In [1]: import numpy as np

In [2]: np.set_printoptions(precision=2, suppress=True, linewidth=160)

In [3]: mat = np.load("dump.npy")

In [4]: mat.round(2) + 0
Out[4]: 
array([[-0.08, -0.16,  0.06,  0.36, -0.43,  0.15, -0.23, -0.15,  0.37, -0.02, -0.31,  0.2 ,  0.19,  0.5 ],
       [-0.23, -0.19, -0.52,  0.01,  0.08,  0.18,  0.08, -0.06, -0.06,  0.58,  0.2 , -0.36,  0.15,  0.27],
       [ 0.54, -0.23, -0.26,  0.08, -0.11, -0.4 , -0.25, -0.5 , -0.1 ,  0.1 ,  0.11,  0.08,  0.16, -0.21],
       [-0.1 , -0.55,  0.09, -0.09, -0.33,  0.39, -0.21,  0.02, -0.24, -0.32,  0.42, -0.08, -0.11, -0.12],
       [-0.03,  0.21,  0.03,  0.04, -0.27,  0.  ,  0.31, -0.24, -0.36,  0.22,  0.23,  0.49, -0.43,  0.26],
       [ 0.1 ,  0.  ,  0.24,  0.09, -0.48, -0.41,  0.4 ,  0.15,  0.23,  0.02,  0.26, -0.46, -0.01,  0.05],
       [-0.33, -0.19,  0.48,  0.26,  0.38, -0.35, -0.1 , -0.08, -0.24,  0.07,  0.27,  0.09,  0.31,  0.19],
       [-0.15,  0.26,  0.11, -0.08, -0.13,  0.05,  0.  , -0.49, -0.45, -0.22, -0.35, -0.49,  0.07,  0.11],
       [-0.2 ,  0.15, -0.03, -0.04, -0.45, -0.17, -0.3 ,  0.43, -0.37,  0.31, -0.18,  0.13,  0.25, -0.28],
       [ 0.28, -0.46,  0.04,  0.35,  0.13, -0.03,  0.22,  0.28, -0.36,  0.09, -0.47, -0.1 , -0.27,  0.06],
       [ 0.41,  0.16,  0.11, -0.32,  0.07, -0.06, -0.45,  0.27, -0.13,  0.03,  0.14, -0.15, -0.13,  0.57],
       [ 0.23,  0.42,  0.02,  0.69,  0.05,  0.35, -0.15,  0.07, -0.08,  0.01,  0.28, -0.17,  0.02, -0.16],
       [-0.15, -0.05,  0.34, -0.01,  0.02,  0.  , -0.37, -0.22,  0.26,  0.46, -0.1 , -0.18, -0.54, -0.25],
       [-0.36,  0.05, -0.47,  0.26,  0.03, -0.43, -0.25,  0.1 ,  0.01, -0.37,  0.05, -0.07, -0.41,  0.09]])

In [5]: other = np.array([[1, 3],
   ...:     [1, 0],
   ...:     [2, 0],
   ...:     [2, 0],
   ...:     [3, 3],
   ...:     [0, 2],
   ...:     [1, 1],
   ...:     [0, 3],
   ...:     [1, 1],
   ...:     [0, 0],
   ...:     [1, 2],
   ...:     [0, 2],
   ...:     [3, 2],
   ...:     [2, 2]])

In [6]: np.vstack([mat, other.T]).shape
Out[6]: (16, 14)

In [7]: np.linalg.matrix_rank(np.vstack([mat, other.T]))
Out[7]: np.int64(14)

In [8]: np.einsum("ij->j", mat)
Out[8]: array([-0.08, -0.57,  0.26,  1.61, -1.46, -0.74, -1.31, -0.41, -1.51,  0.96,  0.56, -1.09, -0.77,  1.08])

In [9]: np.einsum("ij,ij->i", mat, mat)
Out[9]: array([1., 1., 1., 1., 1., 1., 1., 1., 1., 1., 1., 1., 1., 1.])

In [10]: np.linalg.matrix_rank(mat @ other)
Out[10]: np.int64(2)

In [11]: O, evecs = np.linalg.qr(mat[:, :10])[0], np.linalg.qr(mat[:, 10:])[0]

In [12]: s = np.linalg.svd(O.T @ evecs, compute_uv=False)

In [13]: s.round(2) + 0
Out[13]: array([0., 0., 0., 0.])

In [14]: (s > 0.9).sum()
Out[14]: np.int64(0)

In [15]: W0 = np.loadtxt("case6.csv", delimiter=",")

In [16]: W0
Out[16]: 
array([[0., 1., 0., 0., 0., 1., 1., 0., 1., 1., 0., 0., 0., 0., 1., 0.],
       [1., 0., 1., 0., 0., 1., 1., 0., 1., 1., 0., 0., 0., 1., 0., 0.],
       [0., 1., 0., 0., 0., 1., 1., 0., 1., 1., 0., 0., 0., 0., 0., 0.],
       [0., 0., 0., 0., 1., 0., 0., 0., 0., 0., 1., 1., 0., 0., 0., 1.],
       [0., 0., 0., 1., 0., 0., 0., 1., 0., 0., 0., 1., 0., 0., 0., 1.],
       [1., 1., 1., 0., 0., 0., 1., 0., 1., 1., 0., 0., 0., 1., 1., 0.],
       [1., 1., 1., 0., 0., 1., 0., 0., 1., 0., 0., 0., 0., 0., 1., 0.],
       [0., 0., 0., 0., 1., 0., 0., 0., 0., 0., 1., 1., 1., 0., 0., 1.],
       [1., 1., 1., 0., 0., 1., 1., 0., 0., 0., 0., 0., 0., 1., 0., 0.],
       [1., 1., 1., 0., 0., 1., 0., 0., 0., 0., 0., 0., 0., 1., 1., 0.],
       [0., 0., 0., 1., 0., 0., 0., 1., 0., 0., 0., 1., 1., 0., 0., 0.],
       [0., 0., 0., 1., 1., 0., 0., 1., 0., 0., 1., 0., 1., 0., 0., 1.],
       [0., 0., 0., 0., 0., 0., 0., 1., 0., 0., 1., 1., 0., 0., 0., 1.],
       [0., 1., 0., 0., 0., 1., 0., 0., 1., 1., 0., 0., 0., 0., 1., 0.],
       [1., 0., 0., 0., 0., 1., 1., 0., 0., 1., 0., 0., 0., 1., 0., 0.],
       [0., 0., 0., 1., 1., 0., 0., 1., 0., 0., 0., 1., 1., 0., 0., 0.]])

In [17]: # 2 groups of indices that never mix

In [18]: def softmax(z):
    ...:     e = np.exp(z - z.max(axis=-1, keepdims=True))
    ...:     return e / e.sum(axis=-1, keepdims=True)
    ...: 

In [19]: softmax(W0[6] + 5)
Out[19]: array([0.1 , 0.1 , 0.1 , 0.04, 0.04, 0.1 , 0.04, 0.04, 0.1 , 0.04, 0.04, 0.04, 0.04, 0.04, 0.1 , 0.04])

In [20]: S = W0 @ W0.T / np.sqrt(16)

In [21]: softmax(S)[6] @ W0
Out[21]: array([0.56, 0.66, 0.51, 0.12, 0.12, 0.68, 0.47, 0.15, 0.55, 0.47, 0.12, 0.18, 0.12, 0.42, 0.51, 0.15])
